% ipython --no-banner

In [1]: import numpy as np

In [2]: from numpy import linalg as LA

In [3]: np.set_printoptions(precision=2, suppress=True, linewidth=200)

In [4]: def rnd(a):
   ...:     return np.round(a, 2) + 0
   ...: 

In [5]: feats = np.load("test12.npy")

In [6]: feats
Out[6]: 
array([[ 24, -48,   0,   0],
       [  6, -42,   0,   0],
       [ 20, -40,  28, -56],
       [  5, -35,   7, -49]])

In [7]: rng = np.random.default_rng(938522)

In [8]: Y = feats + rng.integers(-2, 3, (4, 2)) @ rng.integers(-2, 3, (2, 4))

In [9]: Y
Out[9]: 
array([[ 21, -51,   1,  -4],
       [  9, -39,  -1,   4],
       [ 18, -44,  30, -60],
       [  6, -33,   6, -47]])

In [10]: rnd(LA.svd(Y - feats, compute_uv=False))
Out[10]: array([10.85,  1.49,  0.  ,  0.  ])

In [11]: Y - feats
Out[11]: 
array([[-3, -3,  1, -4],
       [ 3,  3, -1,  4],
       [-2, -4,  2, -4],
       [ 1,  2, -1,  2]])

In [12]: K = np.load("w.npy")

In [13]: K
Out[13]: 
array([[-0.23,  0.11,  0.74],
       [ 0.58, -0.21, -0.74],
       [ 0.7 , -0.06,  0.98],
       [-0.89,  0.19, -0.98],
       [-0.97,  0.46,  0.41],
       [-1.  ,  0.54, -0.96],
       [ 0.96, -0.3 ,  0.97],
       [ 0.91, -0.41, -0.88],
       [ 0.93, -0.41, -0.78],
       [-0.73,  0.12, -0.91],
       [-0.31,  0.11,  0.54],
       [ 0.95, -0.39,  0.35],
       [-0.81,  0.24, -0.12],
       [ 0.21, -0.12, -0.83]])

In [14]: cen = K - K.mean(axis=0)

In [15]: V = LA.svd(cen)[2][:2]

In [16]: Y = cen - cen @ V.T @ V

In [17]: LA.norm(Y, axis=1).round(6).argmax()
Out[17]: np.int64(5)

In [18]: rnd(np.diag(V.T @ V))
Out[18]: array([0.87, 0.13, 1.  ])

In [19]: rnd(LA.norm(Y) / LA.norm(cen))
Out[19]: np.float64(0.07)

In [20]: lab = rng.permutation(3)

In [21]: Y = K[:, lab] * rng.choice([-1, 1], 3)

In [22]: Y
Out[22]: 
array([[-0.23, -0.11, -0.74],
       [ 0.58,  0.21,  0.74],
       [ 0.7 ,  0.06, -0.98],
       [-0.89, -0.19,  0.98],
       [-0.97, -0.46, -0.41],
       [-1.  , -0.54,  0.96],
       [ 0.96,  0.3 , -0.97],
       [ 0.91,  0.41,  0.88],
       [ 0.93,  0.41,  0.78],
       [-0.73, -0.12,  0.91],
       [-0.31, -0.11, -0.54],
       [ 0.95,  0.39, -0.35],
       [-0.81, -0.24,  0.12],
       [ 0.21,  0.12,  0.83]])

In [23]: left, _, VT = LA.svd(K.T @ Y)

In [24]: rnd(left @ VT)
Out[24]: 
array([[ 1.,  0.,  0.],
       [ 0., -1.,  0.],
       [ 0.,  0., -1.]])

In [25]: lab
Out[25]: array([0, 1, 2])

In [26]: C = Y[[1, 8]].astype(float)

In [27]: for _ in range(3):
    ...:     lab = LA.norm(Y[:, None] - C, axis=-1).argmin(axis=1)
    ...:     C = np.array([Y[lab == j].mean(axis=0) for j in range(2)])
    ...: 

In [28]: lab
Out[28]: array([0, 1, 1, 0, 0, 0, 1, 1, 1, 0, 0, 1, 0, 0])

In [29]: np.bincount(lab)
Out[29]: array([8, 6])

In [30]: np.abs(C[1] - C[0]).argmax()
Out[30]: np.int64(0)

In [31]: rnd(C)
Out[31]: 
array([[-0.59, -0.21,  0.26],
       [ 0.84,  0.3 ,  0.02]])

In [32]: Y = C + rng.integers(-2, 3, (2, 1)) @ rng.integers(-2, 3, (1, 3))

In [33]: rnd(Y)
Out[33]: 
array([[ 1.41, -1.21,  2.26],
       [ 4.84, -1.7 ,  4.02]])

In [34]: LA.matrix_rank(Y - C, tol=1e-8)
Out[34]: np.int64(1)

In [35]: np.abs(Y - C).sum(axis=1)
Out[35]: array([ 5., 10.])

In [36]: M = np.load("m.npy")

In [37]: rnd(M)
Out[37]: 
array([[-0.22,  0.91,  0.29,  0.22],
       [-0.91, -0.06, -0.32, -0.25],
       [ 0.35,  0.42, -0.66, -0.51],
       [ 0.  ,  0.  , -0.61,  0.79]])

In [38]: rnd(M[:, 1] @ M[:, 3])
Out[38]: np.float64(0.0)

In [39]: rnd(M @ M.T)
Out[39]: 
array([[1., 0., 0., 0.],
       [0., 1., 0., 0.],
       [0., 0., 1., 0.],
       [0., 0., 0., 1.]])

In [40]: rnd(LA.svd(M, compute_uv=False))
Out[40]: array([1., 1., 1., 1.])

In [41]: rnd(np.poly(M))
Out[41]: array([ 1.  ,  0.15,  0.  , -0.15, -1.  ])

In [42]: rnd(np.kron(np.eye(2, dtype=int), M))
Out[42]: 
array([[-0.22,  0.91,  0.29,  0.22,  0.  ,  0.  ,  0.  ,  0.  ],
       [-0.91, -0.06, -0.32, -0.25,  0.  ,  0.  ,  0.  ,  0.  ],
       [ 0.35,  0.42, -0.66, -0.51,  0.  ,  0.  ,  0.  ,  0.  ],
       [ 0.  ,  0.  , -0.61,  0.79,  0.  ,  0.  ,  0.  ,  0.  ],
       [ 0.  ,  0.  ,  0.  ,  0.  , -0.22,  0.91,  0.29,  0.22],
       [ 0.  ,  0.  ,  0.  ,  0.  , -0.91, -0.06, -0.32, -0.25],
       [ 0.  ,  0.  ,  0.  ,  0.  ,  0.35,  0.42, -0.66, -0.51],
       [ 0.  ,  0.  ,  0.  ,  0.  ,  0.  ,  0.  , -0.61,  0.79]])

In [43]: rnd(LA.det(M.T))
Out[43]: np.float64(-1.0)

In [44]: rnd(LA.det(M[::-1]))
Out[44]: np.float64(-1.0)

In [45]: np.allclose(M, M.T)
Out[45]: False

In [46]: rnd(np.trace(M))
Out[46]: np.float64(-0.15)

In [47]: rnd(M @ M)
Out[47]: 
array([[-0.68, -0.13, -0.68, -0.24],
       [ 0.14, -0.96,  0.12, -0.22],
       [-0.69,  0.01,  0.72, -0.09],
       [-0.21, -0.26, -0.08,  0.94]])

In [48]: M.inv()
Traceback (most recent call last):
  Cell In[48], line 1
    M.inv()
AttributeError: 'numpy.ndarray' object has no attribute 'inv'


In [49]: rnd((M - M.T) / 2)
Out[49]: 
array([[ 0.  ,  0.91, -0.03,  0.11],
       [-0.91,  0.  , -0.37, -0.12],
       [ 0.03,  0.37,  0.  ,  0.05],
       [-0.11,  0.12, -0.05,  0.  ]])
